$ ipython --no-banner

In [1]: import numpy as np

In [2]: np.set_printoptions(suppress=True, linewidth=200)

In [3]: f = np.array([0, 5, 0])

In [4]: data = f[np.abs(np.subtract.outer(np.arange(3), np.arange(3)))]

In [5]: data
Out[5]: 
array([[0, 5, 0],
       [5, 0, 5],
       [0, 5, 0]])

In [6]: x0 = np.array([2, -2, 0])

In [7]: data @ x0
Out[7]: array([-10,  10, -10])

In [8]: data @ (2 * x0)
Out[8]: array([-20,  20, -20])

In [9]: data * x0
Out[9]: 
array([[  0, -10,   0],
       [ 10,   0,   0],
       [  0, -10,   0]])

In [10]: np.einsum("ij,j->i", data, x0)
Out[10]: array([-10,  10, -10])

In [11]: (data * x0).sum(axis=1)
Out[11]: array([-10,  10, -10])

In [12]: data @ np.eye(3)[2]
Out[12]: array([0., 5., 0.])

In [13]: np.linalg.norm(data @ x0) <= np.linalg.norm(data, 2) * np.linalg.norm(x0) + 1e-9
Out[13]: np.True_

In [14]: U, sig, VT = np.linalg.svd(data)

In [15]: sig.round(4)
Out[15]: array([7.0711, 7.0711, 0.    ])

In [16]: out = U[:, :2] @ np.diag(sig[:2]) @ VT[:2]

In [17]: np.linalg.matrix_rank(out)
Out[17]: np.int64(2)

In [18]: round(np.linalg.norm(data - out) / np.linalg.norm(data), 4)
Out[18]: np.float64(0.0)

In [19]: round(float(np.linalg.eigvalsh(data).min()), 4)
Out[19]: -7.0711

In [20]: try:
    ...:     np.linalg.cholesky(data)
    ...: except np.linalg.LinAlgError as e:
    ...:     print(repr(e))
    ...: 
LinAlgError('Matrix is not positive definite')

In [21]: [round(float(np.linalg.det(data[:i, :i])), 2) + 0 for i in range(1, 4)]
Out[21]: [0.0, -25.0, 0.0]

In [22]: np.all(np.linalg.eigvalsh(data) > 0)
Out[22]: np.False_

In [23]: arr = np.load("mat.npy")

In [24]: arr.round(4)
Out[24]: 
array([[ 1.4804,  0.6326, -1.4035,  0.186 , -0.5217],
       [ 0.6326,  4.3129,  0.643 , -0.0533, -0.6049],
       [-1.4035,  0.643 ,  1.8265, -0.1007, -0.2591],
       [ 0.186 , -0.0533, -0.1007,  3.5979, -0.5235],
       [-0.5217, -0.6049, -0.2591, -0.5235,  3.7822]])

In [25]: rng = np.random.default_rng(550)

In [26]: lab = rng.permutation(5)

In [27]: lab
Out[27]: array([4, 1, 0, 3, 2])

In [28]: out = arr[lab][:, lab]

In [29]: np.round(np.linalg.det(out), 4), np.round(np.linalg.det(arr[lab]), 4)
Out[29]: (np.float64(0.0), np.float64(0.0))

In [30]: np.round(np.diag(out), 4)
Out[30]: array([3.7822, 4.3129, 1.4804, 3.5979, 1.8265])

In [31]: evals, V = np.linalg.eigh(arr)

In [32]: x0 = np.array([2, 2, 0, -1, -1])

In [33]: np.round(np.linalg.eigvalsh(arr[1:, 1:]), 4)
Out[33]: array([1.6567, 3.    , 3.9652, 4.8977])

In [34]: round(float(x0 @ arr @ x0 / (x0 @ x0)), 4), round(float(evals[0]), 4), np.round(evals[-1], 4)
Out[34]: (3.8543, -0.0, np.float64(5.0))

In [35]: np.round(V * np.maximum(evals, 0) @ V.T, 4)
Out[35]: 
array([[ 1.4804,  0.6326, -1.4035,  0.186 , -0.5217],
       [ 0.6326,  4.3129,  0.643 , -0.0533, -0.6049],
       [-1.4035,  0.643 ,  1.8265, -0.1007, -0.2591],
       [ 0.186 , -0.0533, -0.1007,  3.5979, -0.5235],
       [-0.5217, -0.6049, -0.2591, -0.5235,  3.7822]])

In [36]: rk = np.linalg.matrix_rank(arr)

In [37]: rk
Out[37]: np.int64(4)

In [38]: null = np.linalg.svd(arr)[2][rk:].T

In [39]: np.round(null[:, 0] / null[np.abs(null[:, 0]).round(6).argmax(), 0], 4)
Out[39]: array([ 1.    , -0.2561,  0.8803, -0.0081,  0.1561])

In [40]: [int(np.linalg.matrix_rank(np.delete(arr, i, axis=0))) for i in range(5)]
Out[40]: [4, 4, 4, 4, 4]

In [41]: null.shape
Out[41]: (5, 1)

In [42]: out = arr + rng.integers(-2, 3, (5, 4)) @ rng.integers(-2, 3, (4, 5))

In [43]: out.round(4)
Out[43]: 
array([[ 9.4804,  7.6326, -2.4035,  6.186 , -5.5217],
       [-0.3674,  1.3129, -7.357 ,  1.9467,  1.3951],
       [ 0.5965,  2.643 ,  5.8265,  5.8993, -7.2591],
       [ 1.186 ,  1.9467,  4.8993,  5.5979, -5.5235],
       [-4.5217, -6.6049,  3.7409,  7.4765,  2.7822]])

In [44]: np.round(out - arr, 4)
Out[44]: 
array([[ 8.,  7., -1.,  6., -5.],
       [-1., -3., -8.,  2.,  2.],
       [ 2.,  2.,  4.,  6., -7.],
       [ 1.,  2.,  5.,  2., -5.],
       [-4., -6.,  4.,  8., -1.]])

In [45]: np.round(np.linalg.svd(out - arr, compute_uv=False), 4) + 0
Out[45]: array([17.258 , 12.7266,  9.5509,  2.6412,  0.    ])

In [46]: feats = np.load("m.npy")

In [47]: feats
Out[47]: 
array([[3, 3, 2],
       [0, 2, 0],
       [2, 0, 3],
       [0, 1, 3]])

In [48]: rk = np.linalg.matrix_rank(data)

In [49]: rk
Out[49]: np.int64(2)

In [50]: null = np.linalg.svd(data)[2][rk:].T

In [51]: [int(np.linalg.matrix_rank(data[:i])) for i in range(1, len(data) + 1)]
Out[51]: [1, 2, 2]

In [52]: [int(np.linalg.matrix_rank(data[:, :j + 1])) for j in range(3)]
Out[52]: [1, 2, 2]

In [53]: np.linalg.matrix_rank(data.T @ data), np.linalg.matrix_rank(data @ data.T)
Out[53]: (np.int64(2), np.int64(2))

In [54]: data @ null
Out[54]: 
array([[0.],
       [0.],
       [0.]])

In [55]: [int(np.linalg.matrix_rank(np.delete(data, i, axis=0))) for i in range(3)]
Out[55]: [2, 1, 2]
